>>> import numpy as np
>>> import numpy.linalg as la
>>> np.set_printoptions(precision=2, suppress=True, linewidth=100)
>>> feats = np.load("block5.npy")
>>> print(feats)
[[ 0  1  3 -3 -1  3 -2  1]
 [ 0  0 -2 -2  1 -3  0 -1]
 [ 0  0  0  1  1 -1  3  0]
 [ 0  0  0  0  0  1  1  3]
 [ 0  0  0  0  0  3 -1  0]
 [ 0  0  0  0  0  0 -3 -2]
 [ 0  0  0  0  0  0  0 -2]
 [ 0  0  0  0  0  0  0  0]]
>>> # triangular, det is the product of the diagonal
>>> rk = la.matrix_rank(feats)
>>> print(rk)
6
>>> null = la.svd(feats)[2][rk:].T
>>> np.round(feats @ null, 2) + 0
array([[0., 0.],
       [0., 0.],
       [0., 0.],
       [0., 0.],
       [0., 0.],
       [0., 0.],
       [0., 0.],
       [0., 0.]])
>>> np.allclose(feats @ null, 0)
True
>>> U, sv, Vt = la.svd(feats)
>>> V = Vt[:(sv > 1e-8).sum()]
>>> rng = np.random.default_rng(39937)
>>> x0 = feats[1] + -1 * feats[7] + rng.integers(2) * np.eye(8)[1]
>>> x0
array([ 0.,  0., -2., -2.,  1., -3.,  0., -1.])
>>> la.matrix_rank(np.vstack([feats, x0]))
np.int64(6)
>>> X = np.load("m.npy")
>>> X
array([[ -2.4 ,  -4.11,   5.08,   2.99,  -0.36,  -7.09,  -2.74],
       [ -0.2 ,   3.9 ,  -2.63,  -0.07,   0.9 ,   1.29,  -9.47],
       [  0.64,   1.95,  -3.08,   4.39,   0.41,   4.83,   1.26],
       [  5.49,  -2.62,  -8.73,  10.32,   2.12,   0.75,   1.33],
       [ -2.25,   1.66,   1.91,  -6.38,   4.26,   3.26,   9.02],
       [  3.01,  -0.12,   2.24,  -2.76,  -5.83,   2.59,   5.77],
       [  3.91,   1.45,   3.21,   3.53,   0.55,   1.17,   7.99],
       [  5.69,  -1.96,  -6.8 ,  -3.24,   2.43,   1.28,  -6.08],
       [  0.88,   3.04,  -0.25,   1.7 ,   5.25,   0.75,  -5.29],
       [  0.38,   2.27,   0.51,  -6.4 ,   3.85,  -2.85,   1.94],
       [  4.95,   2.33,  -0.87,  -2.22,   0.72,  -4.23,  10.62],
       [  2.68,   1.61,   5.68,   1.65,  -2.29,  -0.14,   1.16],
       [  0.36,   1.22,   1.87,  -0.66,   1.02,  -2.46,   1.96],
       [  2.2 ,   2.  ,   5.88,   4.4 ,   1.85,   8.04,  -4.95],
       [ -1.28,   4.29,  -2.06,   0.62,   0.03,  -4.6 ,  -2.31],
       [ -1.64,  -3.55,  -3.81,  -2.1 ,  -6.49,   3.71,   4.19],
       [ -3.95,   1.66,   3.04,  -0.8 ,   0.15,   1.71,  -1.45],
       [ -3.05,  -0.58,   1.66,  -5.83,   3.21,   5.47,  -1.01],
       [  3.14,   1.47,   4.67,   1.53,  -0.99,   7.83,   5.59],
       [  1.94,  -1.45,  -2.87,   2.7 ,  -0.45,   5.3 ,  -3.33],
       [  0.12,  -0.02, -10.19,  -2.93,   1.9 ,   5.69,  -0.2 ],
       [ -7.57,   3.09, -10.35,  -3.78,  -1.41,  -0.4 ,  -2.8 ],
       [ -6.45,   3.08,   0.99,   0.22,  -0.13,   0.1 ,   1.06],
       [  2.42,   1.2 ,   3.83,   3.65,  -2.32,  -1.29,  -0.85],
       [  1.38,   2.73,  -2.63,   5.61,  -1.68,  -8.13,  -1.73],
       [ -5.36,  -3.88,   6.57,  -0.74,  -3.24,   2.52,   4.07],
       [ -1.91,   0.39,   5.99,   1.08,  -0.5 ,  -3.02,  -3.67],
       [  2.  ,   4.86,   3.06,   1.83,  -1.5 ,   0.71,   2.12],
       [  2.13,  -1.67,  10.28,  -0.89,   0.02,  -3.44,   1.34],
       [ -3.47,   0.94,   7.12,  -3.25,   0.16,   0.94,  -9.66],
       [  2.69,  -1.65,  -0.05,  -1.61,   0.37,  -2.37,   2.6 ],
       [ -0.08,   1.03,   0.58, -10.  ,   0.49,   4.92,   1.51],
       [  3.34,   3.9 ,   1.56,  -2.46,  -4.47,   1.31,   8.08]])
>>> la.matrix_rank(feats - feats[0, 0] * np.eye(8))
np.int64(6)
>>> np.prod(np.diag(feats)), round(float(la.det(feats)), 2)
(np.int64(0), 0.0)
>>> [int(la.matrix_rank(la.matrix_power(feats, p))) for p in range(1, 9)]
[6, 5, 4, 3, 2, 1, 0, 0]
